% ipython --no-banner

In [1]: import numpy as np

In [2]: np.set_printoptions(suppress=True, linewidth=160)

In [3]: arr = np.loadtxt("dump.csv", delimiter=",")

In [4]: print(arr.round(2))
[[-0.27 -0.68  0.12  0.13  0.12 -0.43 -0.49]
 [ 0.04 -0.05 -0.55 -0.38 -0.58  0.12 -0.44]
 [-0.04  0.5  -0.1  -0.04  0.58  0.08 -0.63]
 [-0.15 -0.45 -0.24 -0.47  0.49  0.46  0.23]
 [ 0.11 -0.07  0.76 -0.29 -0.2   0.43 -0.29]
 [ 0.61 -0.01  0.07 -0.55  0.17 -0.54  0.07]
 [-0.72  0.3   0.17 -0.48 -0.1  -0.32  0.15]]

In [5]: left, sv, Vh = np.linalg.svd(arr, full_matrices=False)

In [6]: print(np.round(left.T @ arr @ Vh.T, 2) + 0)
[[1. 0. 0. 0. 0. 0. 0.]
 [0. 1. 0. 0. 0. 0. 0.]
 [0. 0. 1. 0. 0. 0. 0.]
 [0. 0. 0. 1. 0. 0. 0.]
 [0. 0. 0. 0. 1. 0. 0.]
 [0. 0. 0. 0. 0. 1. 0.]
 [0. 0. 0. 0. 0. 0. 1.]]

In [7]: print(np.round(np.sqrt((sv ** 2).sum()), 2), round(np.linalg.norm(arr), 2))
2.65 2.65

In [8]: print(np.round(Vh @ Vh.T, 2) + 0)
[[1. 0. 0. 0. 0. 0. 0.]
 [0. 1. 0. 0. 0. 0. 0.]
 [0. 0. 1. 0. 0. 0. 0.]
 [0. 0. 0. 1. 0. 0. 0.]
 [0. 0. 0. 0. 1. 0. 0.]
 [0. 0. 0. 0. 0. 1. 0.]
 [0. 0. 0. 0. 0. 0. 1.]]

In [9]: print((sv > 1e-8).sum())
7

In [10]: print(np.round(sv / sv[0], 2))
[1. 1. 1. 1. 1. 1. 1.]

In [11]: print(np.round(left.T @ left, 2) + 0)
[[1. 0. 0. 0. 0. 0. 0.]
 [0. 1. 0. 0. 0. 0. 0.]
 [0. 0. 1. 0. 0. 0. 0.]
 [0. 0. 0. 1. 0. 0. 0.]
 [0. 0. 0. 0. 1. 0. 0.]
 [0. 0. 0. 0. 0. 1. 0.]
 [0. 0. 0. 0. 0. 0. 1.]]

In [12]: other = np.linalg.inv(arr)

In [13]: print(np.round(np.linalg.slogdet(arr)[0], 2))
1.0

In [14]: print(np.round(np.linalg.inv(other), 2))
[[-0.27 -0.68  0.12  0.13  0.12 -0.43 -0.49]
 [ 0.04 -0.05 -0.55 -0.38 -0.58  0.12 -0.44]
 [-0.04  0.5  -0.1  -0.04  0.58  0.08 -0.63]
 [-0.15 -0.45 -0.24 -0.47  0.49  0.46  0.23]
 [ 0.11 -0.07  0.76 -0.29 -0.2   0.43 -0.29]
 [ 0.61 -0.01  0.07 -0.55  0.17 -0.54  0.07]
 [-0.72  0.3   0.17 -0.48 -0.1  -0.32  0.15]]

In [15]: print(np.allclose(other, arr.T))
True

In [16]: vec = np.array([-1, 1, 2, 1, 3, -2, 0])

In [17]: print([p for p in range(1, 25) if np.allclose(np.linalg.matrix_power(arr, p), np.eye(7))])
[]

In [18]: print(np.round(arr.T @ (arr @ vec), 2) + 0)
[-1.  1.  2.  1.  3. -2.  0.]

In [19]: print(np.round(np.linalg.inv(arr), 2))
[[-0.27  0.04 -0.04 -0.15  0.11  0.61 -0.72]
 [-0.68 -0.05  0.5  -0.45 -0.07 -0.01  0.3 ]
 [ 0.12 -0.55 -0.1  -0.24  0.76  0.07  0.17]
 [ 0.13 -0.38 -0.04 -0.47 -0.29 -0.55 -0.48]
 [ 0.12 -0.58  0.58  0.49 -0.2   0.17 -0.1 ]
 [-0.43  0.12  0.08  0.46  0.43 -0.54 -0.32]
 [-0.49 -0.44 -0.63  0.23 -0.29  0.07  0.15]]

In [20]: print(np.round(np.abs(np.linalg.eigvals(arr)), 2))
[1. 1. 1. 1. 1. 1. 1.]

In [21]: print(np.round(np.sort(np.abs(np.degrees(np.angle(np.linalg.eigvals(arr))))), 2))
[  0.    74.67  74.67 120.86 120.86 170.45 170.45]

In [22]: print(round(float(np.linalg.norm(vec)), 2), round(np.linalg.norm(arr @ vec), 2))
4.47 4.47

In [23]: print(7 - np.linalg.matrix_rank(arr - np.eye(7), tol=1e-8))
1

In [24]: J = np.loadtxt("sample7.csv", delimiter=",")

In [25]: print(J)
[[ 0.14  0.45  0.78  0.51 -0.21  0.51  0.27  0.56  0.6 ]
 [-0.77 -0.84 -1.   -0.41 -0.9  -0.97 -0.98 -0.92 -0.99]
 [-1.    0.98  0.88 -0.99  0.91  0.97 -0.97  0.88  0.99]
 [ 0.07 -0.04 -0.74  0.76 -0.89 -0.43 -0.64  0.08 -0.47]
 [-0.67  0.74  0.88  0.12  0.02  0.74 -0.08  0.73  0.84]
 [-0.97 -0.44 -1.   -0.38 -0.95 -0.93 -1.   -0.74 -0.95]
 [ 0.94 -0.46  0.93 -0.48  0.95  0.36  0.97 -0.29  0.3 ]
 [-0.89  0.98  1.    0.69 -0.31  0.98  0.    0.98  0.99]
 [-0.89  0.1  -0.65 -0.81  0.41 -0.1  -0.69 -0.26 -0.08]
 [ 1.   -0.74  0.98  0.45  0.94  0.25  1.   -0.34  0.08]
 [-0.95  0.05 -0.31 -0.99  0.96  0.18 -0.38 -0.51  0.22]
 [-0.69 -0.08 -0.31 -0.85  0.74 -0.02 -0.2  -0.36 -0.03]
 [ 0.67 -0.09  0.16  0.69 -0.52 -0.08  0.27  0.14 -0.11]
 [-1.    0.45  0.1  -1.    1.    0.62 -0.56 -0.49  0.72]
 [ 0.33  0.2   0.92 -0.51  0.87  0.62  0.81  0.22  0.68]
 [-0.24  0.3   0.75 -0.48  0.68  0.51  0.41  0.24  0.58]
 [-0.91  0.18 -0.75 -0.69  0.   -0.16 -0.81 -0.17 -0.13]
 [ 0.99 -0.65  0.04  0.98 -0.88 -0.55  0.81 -0.08 -0.69]
 [-1.    0.66 -0.74 -1.    0.95  0.41 -0.96 -0.27  0.58]
 [ 0.61  0.22  0.96 -0.27  0.85  0.68  0.89  0.33  0.73]
 [-0.81 -0.86 -1.   -0.92  0.03 -0.95 -0.93 -0.95 -0.98]
 [-0.96  0.93  0.96 -0.31  0.28  0.92 -0.41  0.89  0.97]
 [-1.    0.84 -0.06 -1.    1.    0.81 -0.95 -0.2   0.91]
 [ 0.71 -0.48  0.78 -0.86  0.97  0.24  0.92 -0.51  0.16]
 [-0.96 -0.6  -1.   -0.78 -0.74 -0.92 -0.99 -0.85 -0.95]
 [ 0.69  0.56  0.3   0.99 -0.99  0.12 -0.48  0.82  0.24]
 [-1.    0.98 -0.14 -0.99  0.38  0.88 -1.    0.81  0.96]
 [ 0.36  0.58  0.33  0.98 -0.98  0.22 -0.51  0.79  0.35]
 [ 0.87 -0.92 -0.99  0.48 -0.79 -0.95 -0.41 -0.89 -0.98]
 [-0.99  0.87  0.82 -0.92  0.81  0.85 -0.66  0.66  0.93]]

In [26]: cov = np.cov(J, rowvar=False)

In [27]: print(np.argwhere(np.triu(np.abs(np.corrcoef(J.T)) > 0.8, 1)))
[[1 5]
 [1 7]
 [1 8]
 [5 8]]

In [28]: print(cov.shape)
(9, 9)

In [29]: print(np.round(J.std(axis=0), 2))
[0.77 0.61 0.75 0.71 0.75 0.63 0.69 0.61 0.67]

In [30]: print(np.round(np.corrcoef(J.T), 2) + 0)
[[ 1.   -0.43  0.33  0.64 -0.18 -0.14  0.77  0.   -0.18]
 [-0.43  1.    0.46 -0.11  0.29  0.84 -0.24  0.82  0.88]
 [ 0.33  0.46  1.    0.19  0.43  0.79  0.66  0.68  0.75]
 [ 0.64 -0.11  0.19  1.   -0.68 -0.16  0.35  0.33 -0.17]
 [-0.18  0.29  0.43 -0.68  1.    0.63  0.25  0.03  0.61]
 [-0.14  0.84  0.79 -0.16  0.63  1.    0.23  0.75  1.  ]
 [ 0.77 -0.24  0.66  0.35  0.25  0.23  1.    0.11  0.16]
 [ 0.    0.82  0.68  0.33  0.03  0.75  0.11  1.    0.76]
 [-0.18  0.88  0.75 -0.17  0.61  1.    0.16  0.76  1.  ]]

In [31]: print(np.round(np.polyfit(J[:, 6], J[:, 1], 1), 2))
[-0.21  0.08]

In [32]: print(round(np.corrcoef(J[:, 6], J[:, 1])[0, 1], 2))
-0.24
